In [1]: import numpy as np

In [2]: import numpy.linalg as la

In [3]: np.set_printoptions(precision=2, suppress=True, linewidth=160, floatmode="fixed")

In [4]: E = np.load("test6.npy")

In [5]: E
Out[5]: 
array([[  0,   2,  -2],
       [ -2,   2,  -3],
       [ -3,   1,   0],
       [ -3,  -2,  -2],
       [ -3,   2,  -3],
       [-10,  12, -17]])

In [6]: # row 5 dominates

In [7]: vec = np.array([2, 5, 0])

In [8]: y = E @ vec

In [9]: y
Out[9]: array([ 10,   6,  -1, -16,   4,  40])

In [10]: rng = np.random.default_rng(36263)

In [11]: y = y + 0.1 * rng.normal(size=6)

In [12]: y
Out[12]: array([ 10.11,   5.97,  -0.96, -16.05,   4.16,  40.22])

In [13]: c, *_ = la.lstsq(E, y)

In [14]: round(la.norm(y - E @ c), 2)
Out[14]: np.float64(0.16)

In [15]: [round(float(la.norm(la.solve(E.T @ E + lam * np.eye(3), E.T @ y))), 2) for lam in (0, 1, 10, 100)]
Out[15]: [5.41, 5.08, 3.54, 1.59]

In [16]: G = E.T @ E

In [17]: np.trace(G), (E ** 2).sum()
Out[17]: (np.int64(607), np.int64(607))

In [18]: la.eigvalsh(G)[::-1]
Out[18]: array([583.51,  18.14,   5.36])

In [19]: (E @ E.T).shape
Out[19]: (6, 6)

In [20]: la.matrix_rank(G)
Out[20]: np.int64(3)

In [21]: out = E / np.sqrt((E ** 2).mean(axis=1, keepdims=True))

In [22]: la.matrix_rank(E - E.mean(axis=1, keepdims=True))
Out[22]: np.int64(2)

In [23]: E - E.mean(axis=1, keepdims=True)
Out[23]: 
array([[  0.00,   2.00,  -2.00],
       [ -1.00,   3.00,  -2.00],
       [ -2.33,   1.67,   0.67],
       [ -0.67,   0.33,   0.33],
       [ -1.67,   3.33,  -1.67],
       [ -5.00,  17.00, -12.00]])

In [24]: W0 = np.load("w.npy")

In [25]: W0
Out[25]: 
array([[ 0,  2,  0, -1,  0,  3,  4],
       [-2,  0,  2,  3, -3, -2,  2],
       [ 0, -2,  0, -2,  1,  4,  2],
       [ 1, -3,  2,  0,  2,  0, -3],
       [ 0,  3, -1, -2,  0, -1, -2],
       [-3,  2, -4,  0,  1,  0, -2],
       [-4, -2, -2,  3,  2,  2,  0]])

In [26]: vec = np.array([1, 2, 2, 0, 1, 2, 2])

In [27]: np.round(la.det(W0), 2)
Out[27]: np.float64(-0.0)

In [28]: np.round(la.eigvals(W0).real, 2) + 0
Out[28]: array([0.00, 0.00, 0.00, 0.00, 0.00, 0.00, 0.00])

In [29]: vec @ W0 @ vec
Out[29]: np.int64(0)

In [30]: q = la.solve(np.eye(7) - W0, np.eye(7) + W0)

In [31]: round(float(la.det(q)), 2)
Out[31]: 1.0

In [32]: np.round(q @ q.T, 2) + 0
Out[32]: 
array([[1.00, 0.00, 0.00, 0.00, 0.00, 0.00, 0.00],
       [0.00, 1.00, 0.00, 0.00, 0.00, 0.00, 0.00],
       [0.00, 0.00, 1.00, 0.00, 0.00, 0.00, 0.00],
       [0.00, 0.00, 0.00, 1.00, 0.00, 0.00, 0.00],
       [0.00, 0.00, 0.00, 0.00, 1.00, 0.00, 0.00],
       [0.00, 0.00, 0.00, 0.00, 0.00, 1.00, 0.00],
       [0.00, 0.00, 0.00, 0.00, 0.00, 0.00, 1.00]])

In [33]: arr = np.array([[0, 0, 0, 0, 0, 0, 0, 0],
    ...:     [0, 0, 0, 1, 1, 0, 0, 0],
    ...:     [0, 0, 0, 0, 0, 0, 1, 0],
    ...:     [0, 1, 0, 0, 1, 0, 0, 1],
    ...:     [0, 1, 0, 1, 0, 0, 0, 0],
    ...:     [0, 0, 0, 0, 0, 0, 0, 1],
    ...:     [0, 0, 1, 0, 0, 0, 0, 0],
    ...:     [0, 0, 0, 1, 0, 1, 0, 0]])

In [34]: # rank 7

In [35]: np.allclose(arr[:-1].T @ la.lstsq(arr[:-1].T, arr[-1])[0], arr[-1])
Out[35]: False

In [36]: round(float(np.trace(la.pinv(arr) @ arr)), 2)
Out[36]: 7.0

In [37]: np.abs(np.diag(la.qr(arr)[1])) > 1e-9
Out[37]: array([False,  True,  True,  True,  True,  True,  True,  True])

In [38]: la.lstsq(arr[:-1].T, arr[-1])[2]
Out[38]: np.int32(6)

In [39]: np.unique(arr.round(6), axis=0).shape
Out[39]: (8, 8)

In [40]: A = np.loadtxt("mat.csv", delimiter=",")

In [41]: A
Out[41]: 
array([[ 2.20, -0.15, -0.10, -0.50,  0.70,  0.90],
       [ 0.40,  3.23,  1.10, -1.70, -1.00,  0.00],
       [ 0.10,  7.25,  2.40, -2.00,  0.00, -0.40],
       [-0.80,  2.35,  0.80,  0.00,  1.30, -1.30],
       [ 1.20,  5.59,  1.90,  0.00, -1.20, -1.20],
       [-0.30, -2.28, -0.80, -0.20, -0.20,  0.10],
       [ 1.10, -6.15, -2.00, -1.00, -0.60,  0.10],
       [ 0.20, -3.79, -1.30, -0.10,  0.30, -2.40],
       [ 0.20, -6.06, -2.00,  1.40, -0.40,  0.90],
       [-0.60,  2.46,  0.80,  0.40,  1.30,  1.30],
       [ 0.70,  2.10,  0.70, -0.80,  0.90,  1.40],
       [ 0.30, -1.56, -0.50,  1.00,  0.10,  0.20],
       [ 0.10, -2.14, -0.70,  0.60, -0.60,  0.80],
       [-0.10, -1.64, -0.60,  1.30,  0.00,  0.00],
       [ 2.10, -2.06, -0.70,  1.30,  0.60, -1.20],
       [ 1.20, -3.00, -1.00, -1.60,  0.40,  1.80],
       [-1.20, -0.95, -0.30,  0.30,  0.20,  2.10],
       [ 1.50, -3.29, -1.10,  0.50, -1.30, -1.00],
       [ 0.20,  0.74,  0.30,  1.10, -1.50, -1.20],
       [ 0.50, -4.85, -1.60,  1.30, -0.30, -0.10],
       [ 0.60, -0.52, -0.20,  0.90,  0.50,  0.60],
       [ 0.60, -1.88, -0.60,  1.30, -0.10, -0.60],
       [ 1.30, -0.21, -0.10, -0.50, -0.60, -0.70],
       [ 0.70, -4.58, -1.50, -0.30, -0.80,  0.70],
       [ 2.70, -0.62, -0.20, -1.90,  0.00,  0.20]])

In [42]: # column 1 is much longer than the rest

In [43]: vec = np.array([2, 0, -2, -2, 0, 3])

In [44]: h = np.maximum(A @ vec, 0)

In [45]: A * (h > 1e-9)[:, None]
Out[45]: 
array([[ 2.20, -0.15, -0.10, -0.50,  0.70,  0.90],
       [ 0.40,  3.23,  1.10, -1.70, -1.00,  0.00],
       [ 0.00,  0.00,  0.00, -0.00,  0.00, -0.00],
       [-0.00,  0.00,  0.00,  0.00,  0.00, -0.00],
       [ 0.00,  0.00,  0.00,  0.00, -0.00, -0.00],
       [-0.30, -2.28, -0.80, -0.20, -0.20,  0.10],
       [ 1.10, -6.15, -2.00, -1.00, -0.60,  0.10],
       [ 0.00, -0.00, -0.00, -0.00,  0.00, -0.00],
       [ 0.20, -6.06, -2.00,  1.40, -0.40,  0.90],
       [-0.60,  2.46,  0.80,  0.40,  1.30,  1.30],
       [ 0.70,  2.10,  0.70, -0.80,  0.90,  1.40],
       [ 0.30, -1.56, -0.50,  1.00,  0.10,  0.20],
       [ 0.10, -2.14, -0.70,  0.60, -0.60,  0.80],
       [-0.00, -0.00, -0.00,  0.00,  0.00,  0.00],
       [ 0.00, -0.00, -0.00,  0.00,  0.00, -0.00],
       [ 1.20, -3.00, -1.00, -1.60,  0.40,  1.80],
       [-1.20, -0.95, -0.30,  0.30,  0.20,  2.10],
       [ 1.50, -3.29, -1.10,  0.50, -1.30, -1.00],
       [ 0.00,  0.00,  0.00,  0.00, -0.00, -0.00],
       [ 0.50, -4.85, -1.60,  1.30, -0.30, -0.10],
       [ 0.60, -0.52, -0.20,  0.90,  0.50,  0.60],
       [ 0.00, -0.00, -0.00,  0.00, -0.00, -0.00],
       [ 1.30, -0.21, -0.10, -0.50, -0.60, -0.70],
       [ 0.70, -4.58, -1.50, -0.30, -0.80,  0.70],
       [ 2.70, -0.62, -0.20, -1.90,  0.00,  0.20]])

In [46]: np.flatnonzero(h > 1e-9)
Out[46]: array([ 0,  1,  5,  6,  8,  9, 10, 11, 12, 15, 16, 17, 19, 20, 22, 23, 24])

In [47]: A.T @ h
Out[47]: array([  82.03, -163.37,  -54.10,  -51.27,   -1.27,   60.19])

In [48]: np.maximum(A @ (3 * vec), 0)
Out[48]: 
array([24.90,  6.00,  0.00,  0.00,  0.00,  5.10, 25.50,  0.00, 12.90,  0.90, 17.40,  0.60,  8.40,  0.00,  0.00, 39.00, 11.70,  3.60,  0.00,  3.90,  4.80,
        0.00,  5.10, 21.30, 30.60])

In [49]: np.tanh(A @ vec)
Out[49]: 
array([ 1.00,  0.96, -0.95, -1.00, -1.00,  0.94,  1.00, -1.00,  1.00,  0.29,  1.00,  0.20,  0.99, -0.92, -0.54,  1.00,  1.00,  0.83, -1.00,  0.86,  0.92,
       -0.96,  0.94,  1.00,  1.00])

In [50]: lab = A[:, 3] > np.median(A[:, 3])

In [51]: r0 = A[lab].mean(axis=0) - A[~lab].mean(axis=0)

In [52]: (((A - A.mean(axis=0)) @ r0 > 0) == lab).mean()
Out[52]: np.float64(0.72)

In [53]: r0
Out[53]: array([-0.47, -1.79, -0.59,  1.77, -0.06,  0.21])

In [54]: K = np.array([[0, 0, 3, 0, 0, 0, 0],
    ...:     [0, 0, 0, 1, 0, 0, 0],
    ...:     [0, 0, 0, 0, -1, 0, 0],
    ...:     [0, 0, 0, 0, 0, 0, 2],
    ...:     [-2, 0, 0, 0, 0, 0, 0],
    ...:     [0, 3, 0, 0, 0, 0, 0],
    ...:     [0, 0, 0, 0, 0, 1, 0]])

In [55]: K
Out[55]: 
array([[ 0,  0,  3,  0,  0,  0,  0],
       [ 0,  0,  0,  1,  0,  0,  0],
       [ 0,  0,  0,  0, -1,  0,  0],
       [ 0,  0,  0,  0,  0,  0,  2],
       [-2,  0,  0,  0,  0,  0,  0],
       [ 0,  3,  0,  0,  0,  0,  0],
       [ 0,  0,  0,  0,  0,  1,  0]])

In [56]: K[:, 1] @ K[:, 5]
Out[56]: np.int64(0)

In [57]: la.norm(K, axis=0)
Out[57]: array([2.00, 3.00, 3.00, 1.00, 1.00, 1.00, 2.00])

In [58]: la.svd(K, compute_uv=False)
Out[58]: array([3.00, 3.00, 2.00, 2.00, 1.00, 1.00, 1.00])

In [59]: K @ K.T
Out[59]: 
array([[9, 0, 0, 0, 0, 0, 0],
       [0, 1, 0, 0, 0, 0, 0],
       [0, 0, 1, 0, 0, 0, 0],
       [0, 0, 0, 4, 0, 0, 0],
       [0, 0, 0, 0, 4, 0, 0],
       [0, 0, 0, 0, 0, 9, 0],
       [0, 0, 0, 0, 0, 0, 1]])

In [60]: la.pinv(K)
Out[60]: 
array([[ 0.00,  0.00,  0.00,  0.00, -0.50,  0.00,  0.00],
       [ 0.00,  0.00,  0.00,  0.00,  0.00,  0.33,  0.00],
       [ 0.33,  0.00,  0.00,  0.00,  0.00,  0.00,  0.00],
       [ 0.00,  1.00,  0.00,  0.00,  0.00,  0.00,  0.00],
       [ 0.00,  0.00, -1.00,  0.00,  0.00,  0.00,  0.00],
       [ 0.00,  0.00,  0.00,  0.00,  0.00,  0.00,  1.00],
       [ 0.00,  0.00,  0.00,  0.50,  0.00,  0.00,  0.00]])
